% python3 -q
>>> import numpy as np
>>> np.set_printoptions(precision=3, suppress=True, linewidth=120, sign=" ")
>>> mat = np.array([[-2, 2, -2, 6, -6, 6],
...     [0, -2, -2, 0, 6, 6],
...     [-1, 2, 0, 3, -6, 0],
...     [-2, 2, -2, 0, 0, 0],
...     [0, -2, -2, 0, 0, 0],
...     [-1, 2, 0, 0, 0, 0]])
>>> try:
...     np.linalg.inv(mat)
... except np.linalg.LinAlgError as e:
...     print(repr(e))
... 
LinAlgError('Singular matrix')
>>> print(np.unique(mat.round(6), axis=0).shape)
(6, 6)
>>> print(np.round(mat @ np.linalg.pinv(mat) @ mat, 3) + 0)
[[-2.  2. -2.  6. -6.  6.]
 [ 0. -2. -2.  0.  6.  6.]
 [-1.  2.  0.  3. -6.  0.]
 [-2.  2. -2.  0.  0.  0.]
 [ 0. -2. -2.  0.  0.  0.]
 [-1.  2.  0.  0.  0.  0.]]
>>> print(round(float(np.trace(np.linalg.pinv(mat) @ mat)), 3))
4.0
>>> print(np.linalg.lstsq(mat[:-1].T, mat[-1])[2])
4
>>> W0 = np.array([[2.0, -3.0, 0.0, 0.0],
...     [-3.0, 2.0, -3.0, 0.0],
...     [0.0, -3.0, 1.0, -3.0],
...     [0.0, 0.0, -3.0, 1.0]])
>>> r0 = np.array([-2, -2, -3, 3])
>>> Y = W0 + np.outer(r0, np.eye(4)[0])
>>> print(np.linalg.matrix_rank(Y - W0))
1
>>> print(Y)
[[ 0. -3.  0.  0.]
 [-5.  2. -3.  0.]
 [-3. -3.  1. -3.]
 [ 3.  0. -3.  1.]]
>>> M = np.load("layer2.npy")
>>> print(M)
[[ 0  0]
 [ 8  0]
 [ 0  0]]
>>> Uu, sv, VT = np.linalg.svd(M)
>>> evecs = VT[:(sv > 1e-8).sum()]
>>> rng = np.random.default_rng(40)
>>> vec = M[0] + 2 * M[1] + rng.integers(2) * np.eye(2)[1]
>>> print(vec)
[ 16.   1.]
>>> print(np.round(np.linalg.norm(vec - evecs.T @ evecs @ vec), 3))
1.0
>>> print(np.diag(evecs.T @ evecs))
[ 1.  0.]
>>> print(evecs.T @ evecs)
[[ 1.  0.]
 [ 0.  0.]]
>>> Uu, sv, VT = np.linalg.svd(M)
>>> print(sv)
[ 8.  0.]
>>> Y = Uu[:, :1] @ np.diag(sv[:1]) @ VT[:1]
>>> print(round(np.linalg.norm(M - Y, 2), 3), sv[1])
0.0 0.0
>>> print(np.abs(M - Y).max())
0.0
>>> E = np.load("arr.npy")
>>> print(E)
[[ 3  0  0]
 [ 0  0  0]
 [-1  0  0]]
>>> print(E @ np.linalg.pinv(E) @ E)
[[ 3.  0.  0.]
 [ 0.  0.  0.]
 [-1.  0.  0.]]
>>> print(np.linalg.lstsq(E[:-1].T, E[-1])[2])
1
>>> try:
...     np.linalg.inv(E)
... except np.linalg.LinAlgError as e:
...     print(e)
... 
Singular matrix
>>> print(np.abs(np.diag(np.linalg.qr(E)[1])) > 1e-9)
[ True False False]
>>> print(np.unique(E.round(6), axis=0).shape)
(3, 3)
>>> print(np.allclose(E[:-1].T @ np.linalg.lstsq(E[:-1].T, E[-1])[0], E[-1]))
True
>>> P = np.triu(np.array([[1, 3, 1], [2, 2, 1], [2, 3, 3]]), 1) + np.eye(3)
>>> Y = P @ E @ np.linalg.inv(P)
>>> print(Y)
[[ 2. -6.  4.]
 [-1.  3. -2.]
 [-1.  3. -2.]]
>>> print(np.trace(Y), np.trace(E))
3.0 3
>>> print(P @ E - E @ P)
[[-1. -9. -3.]
 [-1.  0.  0.]
 [ 0.  3.  1.]]
>>> print(np.linalg.cond(E) > 100)
True
>>> print([round(float(x), 3) for x in np.linalg.svd(E, compute_uv=False)[:3]])
[3.162, 0.0, 0.0]
>>> print(np.argsort(-np.linalg.norm(E, axis=0).round(6), kind="stable")[:3])
[ 0  1  2]
>>> print(np.round(np.linalg.norm(E, 2) / np.linalg.norm(E), 3))
1.0
>>> print(round(np.linalg.det(E), 3))
0.0
>>> print((np.linalg.matrix_power((E != 0) + (E.T != 0) + np.eye(3), 3) > 0).astype(int))
[[ 1  0  1]
 [ 0  1  0]
 [ 1  0  1]]
>>> print(E @ E)
[[ 9  0  0]
 [ 0  0  0]
 [-3  0  0]]
>>> print((E != 0).astype(int))
[[ 1  0  0]
 [ 0  0  0]
 [ 1  0  0]]
>>> Uu, sv, VT = np.linalg.svd(E)
>>> evecs = VT[:(sv > 1e-8).sum()]
>>> vec = E[2] + -2 * E[1] + rng.integers(2) * np.eye(3)[2]
>>> print(vec)
[-1.  0.  1.]
>>> print(evecs.T @ evecs)
[[ 1.  0.  0.]
 [ 0.  0.  0.]
 [ 0.  0.  0.]]
>>> print(np.diag(evecs.T @ evecs))
[ 1.  0.  0.]
>>> z = rng.integers(0, 2, 4)
>>> arr = np.array([[3, 2, -1, 3], [1, -3, 0, 0], [2, -2, -2, 3], [2, 0, 3, -2]]) * (z[:, None] == z)
>>> print(arr)
[[ 3  0 -1  0]
 [ 0 -3  0  0]
 [ 2  0 -2  0]
 [ 0  0  0 -2]]
>>> print(np.einsum("ii->", arr))
-4
>>> print(round(float(np.linalg.det(arr[::-1])), 3))
-24.0
>>> print(np.linalg.eigvals(arr))
[ 2.562 -1.562 -3.    -2.   ]
>>> print(round(float(np.linalg.det(2 * arr)), 3), round(np.linalg.det(arr), 3))
-384.0 -24.0
>>> r0 = np.array([2, 1, 1, -1])
>>> Y = arr + np.outer(r0, np.eye(4)[3])
>>> print(np.round(np.linalg.det(Y) / np.linalg.det(arr), 3), round(1 + np.linalg.solve(arr, r0)[3], 3))
1.5 1.5
>>> theta = np.radians(120)
>>> Rm = np.eye(2)
>>> Rm[1, 1] = Rm[0, 0] = np.cos(theta)
>>> Rm[1, 0], Rm[0, 1] = -np.sin(theta), np.sin(theta)
>>> print(Rm)
[[-0.5    0.866]
 [-0.866 -0.5  ]]
>>> Y = M @ Rm.T
>>> print(np.linalg.svd(M, compute_uv=False), np.linalg.svd(Y, compute_uv=False))
[ 8.  0.] [ 8.  0.]
>>> print(np.allclose(M @ M.T, Y @ Y.T))
True
>>> print(np.round(np.linalg.det(Rm), 3), round(float(np.trace(Rm)), 3))
1.0 -1.0
>>> Y = np.array([[0, -2], [-2, 3]])
>>> C = np.kron(Y, arr)
>>> print(C)
[[ 0  0  0  0 -6  0  2  0]
 [ 0  0  0  0  0  6  0  0]
 [ 0  0  0  0 -4  0  4  0]
 [ 0  0  0  0  0  0  0  4]
 [-6  0  2  0  9  0 -3  0]
 [ 0  6  0  0  0 -9  0  0]
 [-4  0  4  0  6  0 -6  0]
 [ 0  0  0  4  0  0  0 -6]]
>>> data = np.array([[1, -1, 1, -1, -1, 1, -1, 1],
...     [1, -1, 1, -1, 1, -1, 1, -1],
...     [1, -1, -1, 1, -1, 1, 1, -1],
...     [1, 1, -1, -1, 1, 1, -1, -1]])
>>> r0 = np.array([-2, -2])
>>> print(np.array([np.convolve(row, r0, "same") for row in data]))
[[-2  0  0  0  4  0  0  0]
 [-2  0  0  0  0  0  0  0]
 [-2  0  4  0  0  0 -4  0]
 [-2 -4  0  4  0 -4  0  4]]
>>> print(np.convolve(data[0], r0))
[-2  0  0  0  4  0  0  0 -2]
>>> print(np.correlate(data[0], data[1], "full"))
[-1  2 -3  4 -3  2 -1  0  1 -2  3 -4  3 -2  1]
>>> print(data.ravel(order="F"))
[ 1  1  1  1 -1 -1 -1  1  1  1 -1 -1 -1 -1  1 -1 -1  1 -1  1  1 -1  1  1 -1  1  1 -1  1 -1 -1 -1]
>>> print(data.reshape(2, -1))
[[ 1 -1  1 -1 -1  1 -1  1  1 -1  1 -1  1 -1  1 -1]
 [ 1 -1 -1  1 -1  1  1 -1  1  1 -1 -1  1  1 -1 -1]]
>>> T = data.reshape(4, 2, -1)
>>> print(T.shape)
(4, 2, 4)
>>> print(np.einsum("ihd,jhd->hij", T, T).shape)
(2, 4, 4)
>>> print(np.linalg.norm(data, axis=1).argmax())
0
>>> print(round(np.linalg.norm(data, 2), 3))
2.828
>>> print(np.linalg.norm(data, axis=1))
[ 2.828  2.828  2.828  2.828]
>>> Y = data / np.linalg.norm(data, axis=1, keepdims=True)
>>> cov = Y @ Y.T
>>> print((np.abs(cov) > 0.9).astype(int))
[[ 1  0  0  0]
 [ 0  1  0  0]
 [ 0  0  1  0]
 [ 0  0  0  1]]
>>> print(np.linalg.norm(Y, axis=1))
[ 1.  1.  1.  1.]
>>> print(np.degrees(np.arccos(np.clip(cov[2, 0], -1, 1))))
90.0
>>> Uu, sv, VT = np.linalg.svd(data, full_matrices=False)
>>> print(sv)
[ 2.828  2.828  2.828  2.828]
>>> print(np.round(Uu.T @ Uu, 3) + 0)
[[ 1.  0.  0.  0.]
 [ 0.  1.  0.  0.]
 [ 0.  0.  1.  0.]
 [ 0.  0.  0.  1.]]
>>> print((sv > 1e-8).sum())
4
>>> A = np.loadtxt("block6.csv", delimiter=",")
>>> print(A)
[[ 6. -1.  2.  2.]
 [-1. -9. -1. -2.]
 [ 0.  1. -5.  1.]
 [ 0. -2.  0. -1.]]
>>> Y = np.linalg.invert(A)
Traceback (most recent call last):
  File "<python-input-101>", line 1, in <module>
    Y = np.linalg.invert(A)
        ^^^^^^^^^^^^^^^^
AttributeError: module 'numpy.linalg' has no attribute 'invert'
>>> Y = np.linalg.inv(A)
>>> print(np.round(np.linalg.cond(A), 3))
17.928
>>> print(np.round(np.linalg.slogdet(A)[0], 3))
-1.0
>>> print(np.linalg.det(A) * Y)
[[ -24.   27.  -15. -117.]
 [   5.   30.   -4.  -54.]
 [  -1.   -6.   35.   45.]
 [ -10.  -60.    8.  279.]]
>>> print(np.allclose(Y, A.T))
False
>>> print(np.round(np.linalg.det(A) * np.linalg.det(Y), 3))
1.0
>>> Y = W0 + rng.integers(-2, 3, (4, 3)) @ rng.integers(-2, 3, (3, 4))
>>> print(Y)
[[ -4.  -1.   0.   2.]
 [-10.   3.   0.  -8.]
 [  5.   2.   2.  -1.]
 [ -1.  -5.  -5.   2.]]
>>> print(np.linalg.matrix_rank(Y - W0, tol=1e-8))
3
>>> print(Y - W0)
[[-6.  2.  0.  2.]
 [-7.  1.  3. -8.]
 [ 5.  5.  1.  2.]
 [-1. -5. -2.  1.]]
>>> J = np.load("test7.npy")
>>> print(J)
[[ 0  0  0  0]
 [-9 -6 -9  0]
 [ 6  4  6  0]]
>>> Y = J + rng.integers(-2, 3, (3, 1)) @ rng.integers(-2, 3, (1, 4))
>>> print(Y)
[[ -2  -4   2  -4]
 [ -8  -4 -10   2]
 [  5   2   7  -2]]
>>> print(np.round(np.linalg.svd(Y - J, compute_uv=False), 3) + 0)
[ 7.746  0.     0.   ]
>>> print(Y - J)
[[-2 -4  2 -4]
 [ 1  2 -1  2]
 [-1 -2  1 -2]]
>>> print(np.abs(Y - J).sum(axis=1))
[ 12   6   6]
>>> print(np.linalg.matrix_rank(Y - J, tol=1e-8))
1
>>> print(np.round(np.trace(np.linalg.pinv(Y) @ Y), 3))
2.0
>>> print(np.unique(Y.round(6), axis=0).shape)
(3, 4)
>>> print(np.linalg.matrix_rank(J, rtol=0.1))
1
>>> print(np.argsort(-np.linalg.norm(J, axis=0).round(6), kind="stable")[:3])
[ 0  2  1]
>>> rank = np.linalg.matrix_rank(J)
>>> print(rank)
1
>>> ns = np.linalg.svd(J)[2][rank:].T
>>> print([int(np.linalg.matrix_rank(np.delete(J, i, axis=0))) for i in range(3)])
[1, 1, 1]
>>> print([int(np.linalg.matrix_rank(J[:, :j + 1])) for j in range(4)])
[1, 1, 1, 1]
>>> print(np.round(J @ ns, 3) + 0)
[[ 0.  0.  0.]
 [ 0.  0.  0.]
 [ 0.  0.  0.]]
>>> print(np.linalg.matrix_rank(J.T @ J), np.linalg.matrix_rank(J @ J.T))
1 1
>>> print([int(np.linalg.matrix_rank(J[:i])) for i in range(1, len(J) + 1)])
[0, 1, 1]
>>> print(J @ np.linalg.pinv(J) @ J)
[[ 0.  0.  0.  0.]
 [-9. -6. -9.  0.]
 [ 6.  4.  6.  0.]]
>>> print(np.linalg.lstsq(J[:-1].T, J[-1])[2])
1
>>> print(np.unique(J.round(6), axis=0).shape)
(3, 4)
>>> print(np.round(np.trace(np.linalg.pinv(J) @ J), 3))
1.0
